>>> import numpy as np
>>> import numpy.linalg as la
>>> np.set_printoptions(precision=1, suppress=True, linewidth=140)
>>> K = np.load("a.npy")
>>> K
array([[-0.3, -0.2,  2.5],
       [-0.2, -3. , -0.2],
       [ 2.5, -0.2, -0.7]])
>>> evals, V = la.eigh(K)
>>> x0 = np.array([8, 4, 7])
>>> la.eigvalsh(K[1:, 1:])
array([-3. , -0.7])
>>> np.round(V * np.abs(evals) @ V.T, 1) + 0
array([[ 2.5,  0. , -0.5],
       [ 0. ,  3. ,  0. ],
       [-0.5,  0. ,  2.6]])
>>> x0 @ K @ x0
np.float64(154.5)
>>> np.round(np.abs(K).sum(axis=1).max(), 1), round(np.abs(evals).max(), 1)
(np.float64(3.4), np.float64(3.0))
>>> np.round(V * np.maximum(evals, 0) @ V.T, 1) + 0
array([[ 1.1, -0.1,  1. ],
       [-0.1,  0. , -0.1],
       [ 1. , -0.1,  0.9]])
>>> (np.sign(V[:, -1].round(6)) == np.sign(V[0, -1].round(6))).astype(int)
array([1, 0, 1])
>>> x0 = np.array([-2, -2, -1])
>>> target = K @ x0
>>> target
array([-1.5,  6.6, -3.9])
>>> la.solve(K, K[:, 2])
array([ 0., -0.,  1.])
>>> try:
...     la.cholesky(K)
... except la.LinAlgError as e:
...     print("failed:", e)
... 
failed: Matrix is not positive definite
>>> [round(float(la.det(K[:i, :i])), 2) + 0 for i in range(1, 4)]
[-0.3, 0.86, 18.36]
>>> round(la.eigvalsh(K).min(), 1)
np.float64(-3.0)
>>> (K - K.T) / 2
array([[0., 0., 0.],
       [0., 0., 0.],
       [0., 0., 0.]])
>>> K.inv()
Traceback (most recent call last):
  File "<python-input-21>", line 1, in <module>
    K.inv()
    ^^^^^
AttributeError: 'numpy.ndarray' object has no attribute 'inv'
